>>> import numpy as np
>>> import numpy.linalg as la
>>> np.set_printoptions(precision=2, suppress=True, linewidth=120)
>>> M = np.loadtxt("mat.csv", delimiter=",")
>>> M
array([[1., 0., 2., 0.],
       [1., 0., 1., 0.],
       [2., 2., 0., 0.],
       [0., 0., 0., 2.]])
>>> # 2 groups of indices that never mix
>>> np.kron(np.eye(2, dtype=int), M)
array([[1., 0., 2., 0., 0., 0., 0., 0.],
       [1., 0., 1., 0., 0., 0., 0., 0.],
       [2., 2., 0., 0., 0., 0., 0., 0.],
       [0., 0., 0., 2., 0., 0., 0., 0.],
       [0., 0., 0., 0., 1., 0., 2., 0.],
       [0., 0., 0., 0., 1., 0., 1., 0.],
       [0., 0., 0., 0., 2., 2., 0., 0.],
       [0., 0., 0., 0., 0., 0., 0., 2.]])
>>> np.einsum("ii->", M)
np.float64(3.0)
>>> np.einsum("ij,ji->", M, M)
np.float64(17.0)
>>> np.poly(M)
array([ 1., -3., -4., 10.,  4.])
>>> P = np.triu(np.array([[6, 4, 2, 8], [3, 6, 2, 1], [6, 8, 1, 4], [8, 4, 3, 3]]), 1) + np.eye(4)
>>> other = P @ M @ la.inv(P)
>>> other
array([[   9.,  -32.,   52., -232.],
       [   5.,  -16.,   23., -114.],
       [   2.,   -6.,    8.,  -34.],
       [   0.,    0.,    0.,    2.]])
>>> P @ M - M @ P
array([[  8.,   0.,   2.,   0.],
       [  4.,   0.,  -2., -10.],
       [  0.,  -8.,  -8., -10.],
       [  0.,   0.,   0.,   0.]])
>>> W0 = np.load("a.npy")
>>> W0
array([[ 3,  3,  3,  3,  3,  3,  3,  3],
       [ 3,  6,  6,  6,  6,  6,  6,  6],
       [ 3,  6,  9,  9,  9,  9,  9,  9],
       [ 3,  6,  9, 12, 12, 12, 12, 12],
       [ 3,  6,  9, 12, 15, 15, 15, 15],
       [ 3,  6,  9, 12, 15, 18, 18, 18],
       [ 3,  6,  9, 12, 15, 18, 21, 21],
       [ 3,  6,  9, 12, 15, 18, 21, 24]])
>>> # equal to its transpose
>>> u = np.array([0, 2, 2, 0, 0, 1, 0, 2])
>>> other = W0 + np.outer(u, np.eye(8)[0])
>>> round(la.det(other) / la.det(W0), 2), np.round(1 + la.solve(W0, u)[0], 2)
(np.float64(0.33), np.float64(0.33))
>>> other
array([[ 3.,  3.,  3.,  3.,  3.,  3.,  3.,  3.],
       [ 5.,  6.,  6.,  6.,  6.,  6.,  6.,  6.],
       [ 5.,  6.,  9.,  9.,  9.,  9.,  9.,  9.],
       [ 3.,  6.,  9., 12., 12., 12., 12., 12.],
       [ 3.,  6.,  9., 12., 15., 15., 15., 15.],
       [ 4.,  6.,  9., 12., 15., 18., 18., 18.],
       [ 3.,  6.,  9., 12., 15., 18., 21., 21.],
       [ 5.,  6.,  9., 12., 15., 18., 21., 24.]])
>>> E = np.load("layer13.npy")
>>> E
array([[ 0.2, -0.6,  0.2],
       [ 1.2,  0.2,  0.8],
       [ 1.3, -0.1, -0.7],
       [ 1.1,  0.7, -0.2],
       [ 1.1,  0.1, -0.1],
       [ 0. ,  1. , -0.1],
       [ 0.9,  1.8,  1.7],
       [-0.8, -0.8,  1.4],
       [ 1.7, -1.4,  0.2],
       [-0.2,  2.5, -1.6],
       [-0.7, -0.5, -0.8],
       [ 0.8,  0.8, -0.3],
       [-1.3, -2.3, -0.1],
       [-0.5,  1.3, -0.5],
       [-0.1,  0.7, -0.4],
       [ 0. , -0.6,  0.3],
       [ 0.8, -0.1,  0.5],
       [ 2. , -0.8, -0.5],
       [-0.9, -1.6,  1.1],
       [ 0. , -1.9,  0.4],
       [-0.4,  0. , -1.9],
       [ 1. ,  0.5,  0.5],
       [ 1.1, -1.4, -0.8],
       [ 0. ,  0.9, -1.1],
       [ 0.5,  0.1, -0.9],
       [ 1. , -4. ,  0.5]])
>>> P = E @ la.solve(E.T @ E, E.T)
>>> np.round(P @ E[:, 1], 2) + 0
array([-0.6,  0.2, -0.1,  0.7,  0.1,  1. ,  1.8, -0.8, -1.4,  2.5, -0.5,  0.8, -2.3,  1.3,  0.7, -0.6, -0.1, -0.8,
       -1.6, -1.9,  0. ,  0.5, -1.4,  0.9,  0.1, -4. ])
>>> Uu, sigma = la.svd(E)
Traceback (most recent call last):
  File "<python-input-25>", line 1, in <module>
    Uu, sigma = la.svd(E)
    ^^^^^^^^^
ValueError: too many values to unpack (expected 2)
>>> Uu, sigma, VT = la.svd(E, full_matrices=False)
>>> np.allclose(Uu * sigma @ VT, E)
True
>>> sigma
array([7.09, 4.69, 4.12])
>>> np.round(np.sqrt((sigma ** 2).sum()), 2), round(float(la.norm(E)), 2)
(np.float64(9.45), 9.45)
>>> w1 = np.array([[3, -3], [-3, 2], [8, -1]])
>>> b = np.array([0, 0])
>>> H = np.maximum(E @ w1 + b, 0)
>>> (H > 0).astype(int)
array([[1, 0],
       [1, 0],
       [0, 0],
       [0, 0],
       [1, 0],
       [0, 1],
       [1, 0],
       [1, 0],
       [1, 0],
       [0, 1],
       [0, 1],
       [0, 0],
       [1, 0],
       [0, 1],
       [0, 1],
       [1, 0],
       [1, 0],
       [1, 0],
       [1, 0],
       [1, 0],
       [0, 1],
       [1, 0],
       [1, 0],
       [0, 1],
       [0, 0],
       [1, 0]])
>>> (H > 0).mean(axis=0)
array([0.58, 0.27])
>>> la.matrix_rank(H)
np.int64(2)
>>> C = np.array([[2, 1], [1, 0]])
>>> w1 @ C
array([[ 3,  3],
       [-4, -3],
       [15,  8]])
>>> other = W0 ** -1
Traceback (most recent call last):
  File "<python-input-38>", line 1, in <module>
    other = W0 ** -1
            ~~~^^~~~
ValueError: Integers to negative integer powers are not allowed.
>>> other = la.inv(W0)
>>> la.inv(other)
array([[ 3.,  3.,  3.,  3.,  3.,  3.,  3.,  3.],
       [ 3.,  6.,  6.,  6.,  6.,  6.,  6.,  6.],
       [ 3.,  6.,  9.,  9.,  9.,  9.,  9.,  9.],
       [ 3.,  6.,  9., 12., 12., 12., 12., 12.],
       [ 3.,  6.,  9., 12., 15., 15., 15., 15.],
       [ 3.,  6.,  9., 12., 15., 18., 18., 18.],
       [ 3.,  6.,  9., 12., 15., 18., 21., 21.],
       [ 3.,  6.,  9., 12., 15., 18., 21., 24.]])
>>> np.allclose(other, W0.T)
False
>>> np.round(la.det(W0) * other, 2) + 0
array([[ 4374., -2187.,     0.,     0.,     0.,     0.,     0.,     0.],
       [-2187.,  4374., -2187.,     0.,     0.,     0.,     0.,     0.],
       [    0., -2187.,  4374., -2187.,     0.,     0.,     0.,     0.],
       [    0.,     0., -2187.,  4374., -2187.,     0.,     0.,     0.],
       [    0.,     0.,     0., -2187.,  4374., -2187.,     0.,     0.],
       [    0.,     0.,     0.,     0., -2187.,  4374., -2187.,     0.],
       [    0.,     0.,     0.,     0.,     0., -2187.,  4374., -2187.],
       [    0.,     0.,     0.,     0.,     0.,     0., -2187.,  2187.]])
>>> np.round(la.cond(W0), 2)
np.float64(113.5)
